>>> import numpy as np
>>> np.set_printoptions(precision=3, suppress=True, linewidth=140, floatmode="fixed")
>>> arr = np.load("layer1.npy")
>>> arr
array([[0, 4, 0, 0, 0, 1, 0, 5, 0, 4],
       [0, 5, 2, 4, 1, 2, 0, 5, 3, 3],
       [0, 0, 4, 1, 5, 3, 3, 5, 5, 2],
       [0, 0, 0, 4, 5, 0, 5, 5, 1, 4],
       [0, 0, 0, 0, 1, 1, 5, 3, 4, 5],
       [0, 0, 0, 0, 0, 5, 4, 0, 1, 0],
       [0, 0, 0, 0, 0, 0, 0, 5, 5, 1],
       [0, 0, 0, 0, 0, 0, 0, 3, 2, 5],
       [0, 0, 0, 0, 0, 0, 0, 0, 5, 2],
       [0, 0, 0, 0, 0, 0, 0, 0, 0, 4]])
>>> np.linalg.lstsq(arr[:-1].T, arr[-1])[2]
np.int32(9)
>>> np.allclose(arr[:-1].T @ np.linalg.lstsq(arr[:-1].T, arr[-1])[0], arr[-1])
True
>>> np.unique(arr.round(6), axis=0).shape
(10, 10)
>>> np.abs(np.diag(np.linalg.qr(arr)[1])) > 1e-9
array([False,  True,  True,  True,  True,  True, False,  True,  True,  True])
>>> try:
...     np.linalg.inv(arr)
... except np.linalg.LinAlgError as e:
...     print(e)
... 
Singular matrix
>>> np.round(arr @ np.linalg.pinv(arr) @ arr, 3) + 0
array([[0.000, 4.000, 0.000, 0.000, 0.000, 1.000, 0.000, 5.000, 0.000, 4.000],
       [0.000, 5.000, 2.000, 4.000, 1.000, 2.000, 0.000, 5.000, 3.000, 3.000],
       [0.000, 0.000, 4.000, 1.000, 5.000, 3.000, 3.000, 5.000, 5.000, 2.000],
       [0.000, 0.000, 0.000, 4.000, 5.000, 0.000, 5.000, 5.000, 1.000, 4.000],
       [0.000, 0.000, 0.000, 0.000, 1.000, 1.000, 5.000, 3.000, 4.000, 5.000],
       [0.000, 0.000, 0.000, 0.000, 0.000, 5.000, 4.000, 0.000, 1.000, 0.000],
       [0.000, 0.000, 0.000, 0.000, 0.000, 0.000, 0.000, 5.000, 5.000, 1.000],
       [0.000, 0.000, 0.000, 0.000, 0.000, 0.000, 0.000, 3.000, 2.000, 5.000],
       [0.000, 0.000, 0.000, 0.000, 0.000, 0.000, 0.000, 0.000, 5.000, 2.000],
       [0.000, 0.000, 0.000, 0.000, 0.000, 0.000, 0.000, 0.000, 0.000, 4.000]])
>>> np.linalg.matrix_rank(arr - arr[0, 0] * np.eye(10))
np.int64(9)
>>> E = np.loadtxt("run0.csv", delimiter=",")
>>> E
array([[0.000, 1.000, 0.000, 0.000, 1.000, 1.000, 1.000, 0.000, 0.000, 0.000, 0.000],
       [1.000, 0.000, 0.000, 0.000, 1.000, 0.000, 0.000, 0.000, 0.000, 1.000, 0.000],
       [0.000, 0.000, 0.000, 0.000, 0.000, 0.000, 1.000, 0.000, 1.000, 0.000, 0.000],
       [0.000, 0.000, 0.000, 0.000, 0.000, 0.000, 0.000, 0.000, 0.000, 0.000, 0.000],
       [1.000, 1.000, 0.000, 0.000, 0.000, 0.000, 0.000, 1.000, 0.000, 0.000, 0.000],
       [1.000, 0.000, 0.000, 0.000, 0.000, 0.000, 0.000, 1.000, 1.000, 0.000, 0.000],
       [1.000, 0.000, 1.000, 0.000, 0.000, 0.000, 0.000, 0.000, 0.000, 1.000, 0.000],
       [0.000, 0.000, 0.000, 0.000, 1.000, 1.000, 0.000, 0.000, 0.000, 0.000, 0.000],
       [0.000, 0.000, 1.000, 0.000, 0.000, 1.000, 0.000, 0.000, 0.000, 0.000, 0.000],
       [0.000, 1.000, 0.000, 0.000, 0.000, 0.000, 1.000, 0.000, 0.000, 0.000, 1.000],
       [0.000, 0.000, 0.000, 0.000, 0.000, 0.000, 0.000, 0.000, 0.000, 1.000, 0.000]])
>>> round(float(np.linalg.norm(E, "nuc")), 3)
13.122
>>> round(np.linalg.norm(E, 2), 3)
np.float64(2.903)
>>> np.round(np.linalg.norm(E[6], 1), 3), round(float(np.linalg.norm(E[6], np.inf)), 3)
(np.float64(3.0), 1.0)
>>> (E != 0).astype(int)
array([[0, 1, 0, 0, 1, 1, 1, 0, 0, 0, 0],
       [1, 0, 0, 0, 1, 0, 0, 0, 0, 1, 0],
       [0, 0, 0, 0, 0, 0, 1, 0, 1, 0, 0],
       [0, 0, 0, 0, 0, 0, 0, 0, 0, 0, 0],
       [1, 1, 0, 0, 0, 0, 0, 1, 0, 0, 0],
       [1, 0, 0, 0, 0, 0, 0, 1, 1, 0, 0],
       [1, 0, 1, 0, 0, 0, 0, 0, 0, 1, 0],
       [0, 0, 0, 0, 1, 1, 0, 0, 0, 0, 0],
       [0, 0, 1, 0, 0, 1, 0, 0, 0, 0, 0],
       [0, 1, 0, 0, 0, 0, 1, 0, 0, 0, 1],
       [0, 0, 0, 0, 0, 0, 0, 0, 0, 1, 0]])
>>> (np.linalg.matrix_power((E != 0) + (E.T != 0) + np.eye(11), 11) > 0).astype(int)
array([[1, 1, 1, 0, 1, 1, 1, 1, 1, 1, 1],
       [1, 1, 1, 0, 1, 1, 1, 1, 1, 1, 1],
       [1, 1, 1, 0, 1, 1, 1, 1, 1, 1, 1],
       [0, 0, 0, 1, 0, 0, 0, 0, 0, 0, 0],
       [1, 1, 1, 0, 1, 1, 1, 1, 1, 1, 1],
       [1, 1, 1, 0, 1, 1, 1, 1, 1, 1, 1],
       [1, 1, 1, 0, 1, 1, 1, 1, 1, 1, 1],
       [1, 1, 1, 0, 1, 1, 1, 1, 1, 1, 1],
       [1, 1, 1, 0, 1, 1, 1, 1, 1, 1, 1],
       [1, 1, 1, 0, 1, 1, 1, 1, 1, 1, 1],
       [1, 1, 1, 0, 1, 1, 1, 1, 1, 1, 1]])
>>> np.round(np.sort(np.linalg.eigvals(E).real), 3) + 0
array([-2.400, -2.063, -1.442, -0.657,  0.000,  0.000,  0.000,  0.597,  1.475,  1.586,  2.903])
>>> w, V = np.linalg.eigh(E)
>>> np.round(V.T @ V, 3) + 0
array([[1.000, 0.000, 0.000, 0.000, 0.000, 0.000, 0.000, 0.000, 0.000, 0.000, 0.000],
       [0.000, 1.000, 0.000, 0.000, 0.000, 0.000, 0.000, 0.000, 0.000, 0.000, 0.000],
       [0.000, 0.000, 1.000, 0.000, 0.000, 0.000, 0.000, 0.000, 0.000, 0.000, 0.000],
       [0.000, 0.000, 0.000, 1.000, 0.000, 0.000, 0.000, 0.000, 0.000, 0.000, 0.000],
       [0.000, 0.000, 0.000, 0.000, 1.000, 0.000, 0.000, 0.000, 0.000, 0.000, 0.000],
       [0.000, 0.000, 0.000, 0.000, 0.000, 1.000, 0.000, 0.000, 0.000, 0.000, 0.000],
       [0.000, 0.000, 0.000, 0.000, 0.000, 0.000, 1.000, 0.000, 0.000, 0.000, 0.000],
       [0.000, 0.000, 0.000, 0.000, 0.000, 0.000, 0.000, 1.000, 0.000, 0.000, 0.000],
       [0.000, 0.000, 0.000, 0.000, 0.000, 0.000, 0.000, 0.000, 1.000, 0.000, 0.000],
       [0.000, 0.000, 0.000, 0.000, 0.000, 0.000, 0.000, 0.000, 0.000, 1.000, 0.000],
       [0.000, 0.000, 0.000, 0.000, 0.000, 0.000, 0.000, 0.000, 0.000, 0.000, 1.000]])
>>> w.round(3) + 0
array([-2.400, -2.063, -1.442, -0.657,  0.000,  0.000,  0.000,  0.597,  1.475,  1.586,  2.903])
>>> np.unique(w.round(6) + 0, return_counts=True)[1]
array([1, 1, 1, 1, 3, 1, 1, 1, 1])
>>> Uu, sigma, Vh = np.linalg.svd(E)
>>> sigma.round(3) + 0
array([2.903, 2.400, 2.063, 1.586, 1.475, 1.442, 0.657, 0.597, 0.000, 0.000, 0.000])
>>> np.argmax(sigma[:-1] / (sigma[1:] + 1e-6)) + 1
np.int64(8)
>>> B = Uu[:, :8] @ np.diag(sigma[:8]) @ Vh[:8]
>>> round(np.linalg.norm(E - B) / np.linalg.norm(E), 3)
np.float64(0.0)
>>> np.linalg.matrix_rank(E, rtol=0.05)
np.int64(8)
>>> B.round(3) + 0
array([[0.000, 1.000, 0.000, 0.000, 1.000, 1.000, 1.000, 0.000, 0.000, 0.000, 0.000],
       [1.000, 0.000, 0.000, 0.000, 1.000, 0.000, 0.000, 0.000, 0.000, 1.000, 0.000],
       [0.000, 0.000, 0.000, 0.000, 0.000, 0.000, 1.000, 0.000, 1.000, 0.000, 0.000],
       [0.000, 0.000, 0.000, 0.000, 0.000, 0.000, 0.000, 0.000, 0.000, 0.000, 0.000],
       [1.000, 1.000, 0.000, 0.000, 0.000, 0.000, 0.000, 1.000, 0.000, 0.000, 0.000],
       [1.000, 0.000, 0.000, 0.000, 0.000, 0.000, 0.000, 1.000, 1.000, 0.000, 0.000],
       [1.000, 0.000, 1.000, 0.000, 0.000, 0.000, 0.000, 0.000, 0.000, 1.000, 0.000],
       [0.000, 0.000, 0.000, 0.000, 1.000, 1.000, 0.000, 0.000, 0.000, 0.000, 0.000],
       [0.000, 0.000, 1.000, 0.000, 0.000, 1.000, 0.000, 0.000, 0.000, 0.000, 0.000],
       [0.000, 1.000, 0.000, 0.000, 0.000, 0.000, 1.000, 0.000, 0.000, 0.000, 1.000],
       [0.000, 0.000, 0.000, 0.000, 0.000, 0.000, 0.000, 0.000, 0.000, 1.000, 0.000]])
>>> np.round(np.linalg.norm(E - B, 2), 3), np.round(sigma[8], 3)
(np.float64(0.0), np.float64(0.0))
>>> F = np.load("m.npy")
>>> F
array([[ 1, -1,  1, -1, -1,  1, -1,  1],
       [ 1, -1,  1, -1,  1, -1,  1, -1],
       [ 1,  1,  1,  1, -1, -1, -1, -1],
       [ 1, -1, -1,  1, -1,  1,  1, -1],
       [ 1,  1, -1, -1, -1, -1,  1,  1],
       [ 1,  1, -1, -1,  1,  1, -1, -1],
       [ 1, -1, -1,  1,  1, -1, -1,  1],
       [ 1,  1,  1,  1,  1,  1,  1,  1]])
>>> np.linalg.norm(F, axis=0)
array([2.828, 2.828, 2.828, 2.828, 2.828, 2.828, 2.828, 2.828])
>>> F.T @ F
array([[8, 0, 0, 0, 0, 0, 0, 0],
       [0, 8, 0, 0, 0, 0, 0, 0],
       [0, 0, 8, 0, 0, 0, 0, 0],
       [0, 0, 0, 8, 0, 0, 0, 0],
       [0, 0, 0, 0, 8, 0, 0, 0],
       [0, 0, 0, 0, 0, 8, 0, 0],
       [0, 0, 0, 0, 0, 0, 8, 0],
       [0, 0, 0, 0, 0, 0, 0, 8]])
>>> np.linalg.pinv(F)
array([[ 0.125,  0.125,  0.125,  0.125,  0.125,  0.125,  0.125,  0.125],
       [-0.125, -0.125,  0.125, -0.125,  0.125,  0.125, -0.125,  0.125],
       [ 0.125,  0.125,  0.125, -0.125, -0.125, -0.125, -0.125,  0.125],
       [-0.125, -0.125,  0.125,  0.125, -0.125, -0.125,  0.125,  0.125],
       [-0.125,  0.125, -0.125, -0.125, -0.125,  0.125,  0.125,  0.125],
       [ 0.125, -0.125, -0.125,  0.125, -0.125,  0.125, -0.125,  0.125],
       [-0.125,  0.125, -0.125,  0.125,  0.125, -0.125, -0.125,  0.125],
       [ 0.125, -0.125, -0.125, -0.125,  0.125, -0.125,  0.125,  0.125]])
>>> vec = np.array([-2, -1, 4, 1, -5, 5, 4, -3])
>>> y = F @ vec
>>> c, lr = np.zeros(8), 1 / np.linalg.norm(F, 2) ** 2
>>> for i in range(6):
...     c -= lr * F.T @ (F @ c - y)
...     if i % 2 == 0: print(i, round(np.linalg.norm(F @ c - y), 3))
... 
0 0.0
2 0.0
4 0.0
>>> c
array([-2.000, -1.000,  4.000,  1.000, -5.000,  5.000,  4.000, -3.000])
